% python3 -q
>>> import numpy as np
>>> np.set_printoptions(precision=2, suppress=True, linewidth=100)
>>> arr = np.load("out7.npy")
>>> print(arr)
[[ 1.59  2.19 -0.63]
 [-3.06 -4.41  1.61]
 [-0.25 -0.47  0.34]
 [ 1.09  1.62 -0.7 ]
 [ 1.09  1.9  -0.6 ]
 [ 2.3   3.55 -1.21]
 [-2.04 -3.21  1.25]
 [ 4.67  7.06 -2.4 ]
 [-1.48 -2.41  0.81]
 [ 2.39  3.49 -1.22]
 [-1.53 -2.48  0.88]
 [ 3.87  5.52 -1.74]
 [ 3.79  5.6  -1.73]
 [ 1.62  2.19 -0.83]
 [ 3.65  5.94 -1.92]
 [-4.8  -6.84  2.37]
 [-1.23 -1.88  0.5 ]
 [ 1.71  2.82 -1.09]
 [-0.05 -0.08 -0.01]]
>>> x = np.array([0, 3, 5])
>>> target = arr @ x
>>> c, lr = np.zeros(3), 1 / np.linalg.norm(arr, 2) ** 2
>>> for i in range(30):
...     c -= lr * arr.T @ (arr @ c - target)
...     if i % 10 == 0: print(i, round(np.linalg.norm(arr @ c - target), 2))
... 
0 2.45
10 2.44
20 2.43
>>> print(round(float(np.linalg.cond(arr)), 2))
51.64
>>> print(c)
[ 0.57  0.86 -0.22]
>>> E = np.load("data.npy")
>>> print(E)
[[ 2.13 -2.27 -3.06  1.43]
 [ 0.58  2.08  0.13 -0.53]
 [-1.43  2.1  -1.22  1.53]
 [-1.09 -0.58 -2.71 -0.99]]
>>> print(E.shape)
(4, 4)
>>> print(E.sum(axis=1))
[-1.77  2.26  0.98 -5.37]
>>> print(E.mean(axis=0))
[ 0.05  0.33 -1.72  0.36]
>>> print(np.unravel_index(np.abs(E).argmax(), E.shape))
(np.int64(0), np.int64(2))
>>> other = E / np.linalg.norm(E, axis=1, keepdims=True)
>>> C2 = other @ other.T
>>> print(np.linalg.norm(other, axis=1))
[1. 1. 1. 1.]
>>> print((np.abs(C2) > 0.9).astype(int))
[[1 0 0 0]
 [0 1 0 0]
 [0 0 1 0]
 [0 0 0 1]]
>>> print(np.argwhere(np.triu(np.abs(C2) > 0.95, 1)))
[]
>>> print(np.round(np.degrees(np.arccos(np.clip(C2[0, 2], -1, 1))), 2))
97.38
>>> x = np.array([3, 0, 1])
>>> target = arr @ x
>>> print(np.round(np.linalg.pinv(arr) @ arr, 2) + 0)
[[1. 0. 0.]
 [0. 1. 0.]
 [0. 0. 1.]]
>>> rng = np.random.default_rng(15075)
>>> target = target + 0.05 * rng.normal(size=19)
>>> print(target)
[  4.06  -7.6   -0.35   2.4    2.64   5.69  -4.92  11.65  -3.71   5.99  -3.76   9.87   9.55   3.98
   9.05 -12.06  -3.1    4.08  -0.23]
>>> c, *_ = np.linalg.lstsq(arr, target)
>>> print(c)
[2.91 0.04 0.94]
>>> print(np.round(np.linalg.norm(target - arr @ c), 2))
0.28
>>> print(np.round(arr.T @ (target - arr @ c), 2) + 0)
[0. 0. 0.]
>>> O, r_ = np.linalg.qr(E)
>>> print(np.allclose(r_.T @ r_, E.T @ E))
True
>>> print(np.round(O.T @ O, 2) + 0)
[[1. 0. 0. 0.]
 [0. 1. 0. 0.]
 [0. 0. 1. 0.]
 [0. 0. 0. 1.]]
>>> print(r_)
[[-2.85  2.11  0.61 -0.57]
 [ 0.   -3.13 -1.58 -0.21]
 [ 0.    0.    3.92 -0.92]
 [ 0.    0.    0.   -2.1 ]]
>>> other = E / np.sqrt((E ** 2).mean(axis=1, keepdims=True))
>>> print(other[2])
[-0.89  1.31 -0.76  0.95]
>>> J = np.load("test2.npy")
>>> print(J)
[[ -2.05  23.61  19.69]
 [ -2.48  19.81  16.58]
 [ -3.16  12.37  10.36]
 [ -3.38   4.78   3.67]
 [ -3.3    3.67   2.63]
 [ -2.77   1.37   0.37]
 [ -2.31   0.72  -0.31]
 [ -1.9    0.46  -0.57]
 [ -0.96   0.28  -0.52]
 [ -0.93   0.28  -0.51]
 [ -0.02   0.01  -0.01]
 [  0.01  -0.01   0.01]
 [  0.65  -0.85   0.44]
 [  0.77  -1.16   0.51]
 [  1.22  -3.94   0.56]
 [  0.49 -17.69  -2.62]
 [  0.34 -19.14  -3.06]
 [  0.29 -19.55  -3.19]
 [  0.08 -21.47  -3.81]
 [ -0.65 -27.48  -5.84]]
>>> f, v = arr[0], arr[9]
>>> print(np.round(f @ v, 2))
12.21
>>> print(round(f @ f, 2))
7.72
>>> pr = (f @ v) / (f @ f) * f
>>> print(pr)
[ 2.51  3.46 -1.  ]
>>> print(round(float((v - pr) @ f), 2))
0.0
>>> print(np.linalg.matrix_rank(np.outer(f, v)))
1
>>> x = np.array([1, 2, -1])
>>> target = J @ x
>>> print(np.round(np.linalg.pinv(J) @ J, 2) + 0)
[[1. 0. 0.]
 [0. 1. 0.]
 [0. 0. 1.]]
>>> print(np.linalg.lstsq(J, target)[0])
[ 1.  2. -1.]
>>> target = target + 0.05 * rng.normal(size=20)
>>> print(target)
[ 25.47  20.56  11.27   2.49   1.32  -0.43  -0.6   -0.38   0.19   0.17  -0.03  -0.03  -1.49  -2.03
  -7.25 -32.25 -34.93 -35.7  -39.02 -49.81]
>>> c, *_ = np.linalg.lstsq(J, target)
>>> print(round(np.linalg.norm(target - J @ c), 2))
0.18
>>> print(c)
[ 1.01  2.   -1.  ]
>>> M = np.array([[5, 7, 6], [2, 4, 3], [5, 7, 6], [5, 7, 6]])
>>> print(M)
[[5 7 6]
 [2 4 3]
 [5 7 6]
 [5 7 6]]
>>> Uu, sv, Vh = np.linalg.svd(M)
>>> V = Vh[:(sv > 1e-8).sum()]
>>> x = M[3] + 2 * M[2] + rng.integers(2) * np.eye(3)[2]
>>> print(x)
[15. 21. 19.]
>>> print(np.diag(V.T @ V))
[0.83 0.83 0.33]
>>> print(np.allclose(V.T @ V @ x, x))
False
>>> print(round(np.linalg.norm(x - V.T @ V @ x), 2))
0.82
>>> print(np.abs(np.diag(np.linalg.qr(M)[1])) > 1e-9)
[ True  True False]
>>> print(np.unique(M.round(6), axis=0).shape)
(2, 3)
>>> print(np.allclose(M[:-1].T @ np.linalg.lstsq(M[:-1].T, M[-1])[0], M[-1]))
True
>>> print(M @ np.linalg.pinv(M) @ M)
[[5. 7. 6.]
 [2. 4. 3.]
 [5. 7. 6.]
 [5. 7. 6.]]
>>> print(np.linalg.lstsq(M[:-1].T, M[-1])[2])
2
>>> print(round(float(np.linalg.norm(M, 1)), 2), np.round(np.linalg.norm(M, np.inf), 2))
25.0 18.0
>>> print(round(float(np.linalg.norm(M) ** 2 / np.linalg.norm(M, 2) ** 2), 2))
1.0
>>> print(np.linalg.norm(M, axis=0))
[ 8.89 12.77 10.82]
>>> print(M[1] @ M[3])
56
>>> print(round(float(np.linalg.norm(M, 2)), 2))
18.94
>>> print(np.linalg.norm(M, axis=1).argmax())
0
>>> other = np.array([[0, -3], [1, 0]])
>>> cent = np.kron(other, M)
>>> print(cent)
[[  0   0   0 -15 -21 -18]
 [  0   0   0  -6 -12  -9]
 [  0   0   0 -15 -21 -18]
 [  0   0   0 -15 -21 -18]
 [  5   7   6   0   0   0]
 [  2   4   3   0   0   0]
 [  5   7   6   0   0   0]
 [  5   7   6   0   0   0]]
>>> rank = np.linalg.matrix_rank(M)
>>> print(rank)
2
>>> null = np.linalg.svd(M)[2][rank:].T
>>> print([int(np.linalg.matrix_rank(M[:i])) for i in range(1, len(M) + 1)])
[1, 2, 2, 2]
>>> print(np.linalg.matrix_rank(M.T @ M), np.linalg.matrix_rank(M @ M.T))
2 2
>>> print(null[:, 0] / null[np.abs(null[:, 0]).round(6).argmax(), 0])
[-0.5 -0.5  1. ]
>>> feats = np.array([[1, 3, 9, 2, 6, 18],
...     [-2, -6, -8, -4, -12, -16],
...     [-3, 7, -8, -6, 14, -16],
...     [0, 0, 0, 2, 6, 18],
...     [0, 0, 0, -4, -12, -16],
...     [0, 0, 0, -6, 14, -16]])
>>> O, V = np.linalg.qr(feats[:, :1])[0], np.linalg.qr(feats[:, 1:])[0]
>>> sv = np.linalg.svd(O.T @ V, compute_uv=False)
>>> print(np.degrees(np.arccos(sv.clip(0, 1))))
[12.58]
>>> print((sv > 0.9).sum())
1
>>> print(sv)
[0.98]
>>> print(np.round(np.linalg.norm(O @ O.T - V @ V.T, 2), 2))
1.0
>>> print(np.allclose(feats @ feats.T, feats.T @ feats))
False
>>> print(round(np.linalg.det(feats), 2))
204800.0
>>> print((feats + feats.T) / 2)
[[  1.    0.5   3.    1.    3.    9. ]
 [  0.5  -6.   -0.5  -2.   -6.   -8. ]
 [  3.   -0.5  -8.   -3.    7.   -8. ]
 [  1.   -2.   -3.    2.    1.    6. ]
 [  3.   -6.    7.    1.  -12.   -1. ]
 [  9.   -8.   -8.    6.   -1.  -16. ]]
>>> print(feats @ feats)
[[ -32   48  -87 -192  288 -522]
 [  34  -26   94  204 -156  564]
 [   7 -107  -19   42 -642 -114]
 [   0    0    0 -128  192 -348]
 [   0    0    0  136 -104  376]
 [   0    0    0   28 -428  -76]]
>>> print(round(np.abs(np.linalg.eigvals(feats)).max(), 2))
20.55
>>> print((feats - feats.T) / 2)
[[  0.    2.5   6.    1.    3.    9. ]
 [ -2.5   0.   -7.5  -2.   -6.   -8. ]
 [ -6.    7.5   0.   -3.    7.   -8. ]
 [ -1.    2.    3.    0.    5.   12. ]
 [ -3.    6.   -7.   -5.    0.  -15. ]
 [ -9.    8.    8.  -12.   15.    0. ]]
>>> lab = rng.permutation(6)
>>> print(lab)
[2 5 3 4 0 1]
>>> other = feats[lab][:, lab]
>>> print(round(float(np.linalg.det(other)), 2), round(np.linalg.det(feats[lab]), 2))
204800.0 204800.0
>>> print(np.allclose(other, feats))
False
>>> other = feats / np.linalg.norm(feats, axis=1, keepdims=True)
>>> C2 = other @ other.T
>>> print(C2)
[[ 1.   -0.95 -0.51  0.89 -0.85 -0.46]
 [-0.95  1.    0.25 -0.85  0.89  0.22]
 [-0.51  0.25  1.   -0.46  0.22  0.89]
 [ 0.89 -0.85 -0.46  1.   -0.95 -0.51]
 [-0.85  0.89  0.22 -0.95  1.    0.25]
 [-0.46  0.22  0.89 -0.51  0.25  1.  ]]
>>> print(round(float(np.degrees(np.arccos(np.clip(C2[3, 4], -1, 1)))), 2))
161.03
>>> print((np.abs(C2) > 0.9).astype(int))
[[1 1 0 0 0 0]
 [1 1 0 0 0 0]
 [0 0 1 0 0 0]
 [0 0 0 1 1 0]
 [0 0 0 1 1 0]
 [0 0 0 0 0 1]]
>>> O, V = np.linalg.qr(E[:, :1])[0], np.linalg.qr(E[:, 1:])[0]
>>> sv = np.linalg.svd(O.T @ V, compute_uv=False)
>>> print(np.degrees(np.arccos(sv.clip(0, 1))))
[51.84]
>>> K = np.load("run1.npy")
>>> print(K)
[[ 1.99 -0.04  1.02]
 [ 2.   -0.05  1.02]
 [ 1.99  0.01  1.01]
 [ 1.98  0.01  0.99]
 [ 1.97 -0.01  0.98]
 [ 1.99  0.    1.03]
 [ 2.03  0.02  1.02]
 [ 1.99 -0.01  0.98]
 [ 0.    2.98  0.01]
 [-0.02  3.02 -0.01]
 [-0.01  2.98  0.01]
 [ 0.01  2.98 -0.01]
 [ 0.01  3.02  0.01]
 [-0.02  3.03  0.03]
 [ 0.01  3.    0.01]
 [ 0.02  3.01 -0.01]]
>>> lab = K[:, 0] > np.median(K[:, 0])
>>> f = K[lab].mean(axis=0) - K[~lab].mean(axis=0)
>>> print(f)
[ 1.99 -3.01  1.  ]
